$ ipython --no-banner

In [1]: import numpy as np

In [2]: np.set_printoptions(precision=3, suppress=True, linewidth=120)

In [3]: tidy = lambda a: np.round(a, 3) + 0

In [4]: feats = np.array([[-4.0, 0.0], [0.0, 0.0]])

In [5]: [round(float(np.linalg.det(feats[:i, :i])), 2) + 0 for i in range(1, 3)]
Out[5]: [-4.0, 0.0]

In [6]: tidy(np.linalg.eigvalsh(feats).min())
Out[6]: np.float64(-4.0)

In [7]: B = np.array([[1, 0, 1], [1, 1, 0]])

In [8]: np.linalg.matrix_rank(np.vstack([feats, B.T]))
Out[8]: np.int64(2)

In [9]: np.einsum("ik,kj->ij", feats, B)
Out[9]: 
array([[-4.,  0., -4.],
       [ 0.,  0.,  0.]])

In [10]: np.linalg.matrix_rank(feats @ B)
Out[10]: np.int64(1)

In [11]: np.einsum("ik,kj->ji", feats, B)
Out[11]: 
array([[-4.,  0.],
       [ 0.,  0.],
       [-4.,  0.]])

In [12]: print(np.einsum("ij,ij->i", feats, feats))
[16.  0.]

In [13]: np.vstack([feats, B.T]).shape
Out[13]: (5, 2)

In [14]: ev, vecs = np.linalg.eigh(feats)

In [15]: x0 = np.array([0, 0])

In [16]: vecs * np.abs(ev) @ vecs.T
Out[16]: 
array([[4., 0.],
       [0., 0.]])

In [17]: print((np.sign(vecs[:, -1].round(6)) == np.sign(vecs[0, -1].round(6))).astype(int))
[1 0]

In [18]: tidy(np.linalg.eigvalsh(feats[1:, 1:]))
Out[18]: array([0.])

In [19]: vecs * np.maximum(ev, 0) @ vecs.T
Out[19]: 
array([[0., 0.],
       [0., 0.]])

In [20]: x0 @ feats @ x0
Out[20]: np.float64(0.0)

In [21]: np.abs(feats).sum(axis=1).max(), np.abs(ev).max()
Out[21]: (np.float64(4.0), np.float64(4.0))

In [22]: rng = np.random.default_rng(435)

In [23]: mat = rng.normal(size=(22, 4))

In [24]: mat = 10 * mat / np.linalg.norm(mat, axis=1, keepdims=True)

In [25]: tidy(mat)
Out[25]: 
array([[ 1.201, -4.394,  7.693, -4.48 ],
       [-0.258,  0.551,  8.717,  4.863],
       [-1.572,  8.284, -4.536, -2.885],
       [ 7.955,  3.277, -1.839,  4.754],
       [ 2.246, -3.968, -8.039,  3.82 ],
       [ 0.132, -2.208,  2.518, -9.422],
       [ 4.203,  7.157, -4.879, -2.704],
       [ 6.321,  0.846, -4.519,  6.237],
       [-2.005,  4.127,  8.742, -1.589],
       [ 5.128,  2.419, -0.419, -8.226],
       [ 6.058,  5.856, -4.7  ,  2.632],
       [-2.522, -8.474,  4.39 ,  1.601],
       [-7.225, -3.437,  2.556, -5.428],
       [ 5.452,  2.133,  2.627, -7.67 ],
       [-6.817, -2.008,  7.033,  0.195],
       [ 2.266,  5.844,  1.275,  7.687],
       [-0.366,  4.469,  0.691, -8.912],
       [ 5.718, -2.335, -1.82 ,  7.651],
       [ 4.515,  6.038, -4.705,  4.585],
       [ 4.882, -2.885,  6.938,  4.44 ],
       [-6.07 ,  2.641, -7.191, -2.113],
       [-2.961,  1.287,  4.593, -8.275]])

In [26]: Xc = mat - mat.mean(axis=0)

In [27]: vecs = np.linalg.svd(Xc)[2][:2]

In [28]: B = Xc - Xc @ vecs.T @ vecs

In [29]: print(tidy(np.diag(vecs.T @ vecs)))
[0.219 0.335 0.585 0.86 ]

In [30]: tidy(np.cov(Xc @ vecs.T, rowvar=False))
Out[30]: 
array([[45.305,  0.   ],
       [ 0.   , 29.589]])

In [31]: arr = np.load("layer3.npy")

In [32]: arr
Out[32]: 
array([[-1.7, -5. , -1.2,  1. ],
       [ 0.6,  4.5, -0.7,  0.7],
       [-0.1, -4.5, -0.9,  0.2],
       [-1. ,  1.5,  0.6,  0.3],
       [ 1.4,  0.5,  1.2, -2.7]])

In [33]: B = arr / np.sqrt((arr ** 2).mean(axis=1, keepdims=True))

In [34]: tidy(np.linalg.norm(B, axis=1))
Out[34]: array([2., 2., 2., 2., 2.])

In [35]: tidy(B[0])
Out[35]: array([-0.617, -1.816, -0.436,  0.363])

In [36]: m1 = np.loadtxt("m.csv", delimiter=",")

In [37]: m1
Out[37]: 
array([[ 9., -3.,  3., -3., -3.],
       [ 6., -2.,  2., -2., -2.],
       [15., -5.,  5., -5., -5.]])

In [38]: x0 = np.array([3, 2, 0, 2, 0])

In [39]: a = np.maximum(m1 @ x0, 0)

In [40]: m1.T @ a
Out[40]: array([ 570., -190.,  190., -190., -190.])

In [41]: print(a)
[15. 10. 25.]

In [42]: np.flatnonzero(a > 1e-9)
Out[42]: array([0, 1, 2])
